$ python3 -q
>>> import numpy as np
>>> np.set_printoptions(precision=4, suppress=True, linewidth=120)
>>> rnd = lambda a: np.round(a, 4) + 0
>>> E = np.array([[1, 0, 0], [2, 1, 0], [-2, -2, 1]])
>>> E
array([[ 1,  0,  0],
       [ 2,  1,  0],
       [-2, -2,  1]])
>>> u = np.array([3, -3])
>>> np.polyval(u, E[2])
array([-9, -9,  0])
>>> np.array([np.convolve(row, u, "same") for row in E])
array([[ 3, -3,  0],
       [ 6, -3, -3],
       [-6,  0,  9]])
>>> np.cross(E[2, :3], E[1, :3])
array([-1,  2,  2])
>>> F = np.array([[0, 0, 0], [0, 0, 1], [0, 1, -4]])
>>> rng = np.random.default_rng(84)
>>> lab = rng.permutation(3)
>>> lab
array([0, 1, 2])
>>> Y = F[lab][:, lab]
>>> rnd(np.linalg.det(Y)), rnd(np.linalg.det(F[lab]))
(np.float64(0.0), np.float64(0.0))
>>> Y
array([[ 0,  0,  0],
       [ 0,  0,  1],
       [ 0,  1, -4]])
>>> rnd(np.sort(np.abs(np.linalg.eigvals(Y))))
array([0.    , 0.2361, 4.2361])
>>> np.allclose(Y, F)
True
>>> np.allclose(F @ F.T, F.T @ F)
True
>>> np.linalg.matrix_power(F, 4)
array([[  0,   0,   0],
       [  0,  17, -72],
       [  0, -72, 305]])
>>> np.allclose(F, F.T)
True
>>> assert F == F.T
Traceback (most recent call last):
  File "<python-input-21>", line 1, in <module>
    assert F == F.T
           ^^^^^^^^
ValueError: The truth value of an array with more than one element is ambiguous. Use a.any() or a.all()
>>> F.inv()
Traceback (most recent call last):
  File "<python-input-22>", line 1, in <module>
    F.inv()
    ^^^^^
AttributeError: 'numpy.ndarray' object has no attribute 'inv'
>>> (F + F.T) / 2
array([[ 0.,  0.,  0.],
       [ 0.,  0.,  1.],
       [ 0.,  1., -4.]])
>>> rnd(np.abs(np.linalg.eigvals(F)).max())
np.float64(4.2361)
>>> print(np.trace(F))
-4
>>> F @ F
array([[ 0,  0,  0],
       [ 0,  1, -4],
       [ 0, -4, 17]])
>>> np.argsort(-np.linalg.norm(F, axis=0).round(6), kind="stable")[:3]
array([2, 1, 0])
>>> [round(float(x), 4) for x in np.linalg.svd(F, compute_uv=False)[:3]]
[4.2361, 0.2361, 0.0]
>>> feats = np.loadtxt("test18.csv", delimiter=",")
>>> feats
array([[1.   , 0.5  , 0.25 , 0.125],
       [0.5  , 1.   , 0.5  , 0.25 ],
       [0.25 , 0.5  , 1.   , 0.5  ],
       [0.125, 0.25 , 0.5  , 1.   ]])
>>> x0 = np.ones(4)
>>> for _ in range(5):
...     x0 = feats @ x0
...     x0 /= np.linalg.norm(x0)
...     print(round(x0 @ feats @ x0, 4))
... 
2.084
2.0855
2.0856
2.0856
2.0856
>>> rnd(np.linalg.eigvalsh(feats)[-1])
np.float64(2.0856)
>>> low = np.linalg.cholesky(feats)
>>> rnd(low @ low.T)
array([[1.   , 0.5  , 0.25 , 0.125],
       [0.5  , 1.   , 0.5  , 0.25 ],
       [0.25 , 0.5  , 1.   , 0.5  ],
       [0.125, 0.25 , 0.5  , 1.   ]])
>>> rnd(np.prod(np.diag(low)) ** 2), rnd(np.linalg.det(feats))
(np.float64(0.4219), np.float64(0.4219))
>>> evals, evecs = np.linalg.eigh(feats)
>>> x0 = np.array([2, 1, 3, -1])
>>> print((np.sign(evecs[:, -1].round(6)) == np.sign(evecs[0, -1].round(6))).astype(int))
[1 1 1 1]
>>> np.abs(feats).sum(axis=1).max(), rnd(np.abs(evals).max())
(np.float64(2.25), np.float64(2.0856))
>>> rnd(evecs * np.abs(evals) @ evecs.T)
array([[1.   , 0.5  , 0.25 , 0.125],
       [0.5  , 1.   , 0.5  , 0.25 ],
       [0.25 , 0.5  , 1.   , 0.5  ],
       [0.125, 0.25 , 0.5  , 1.   ]])
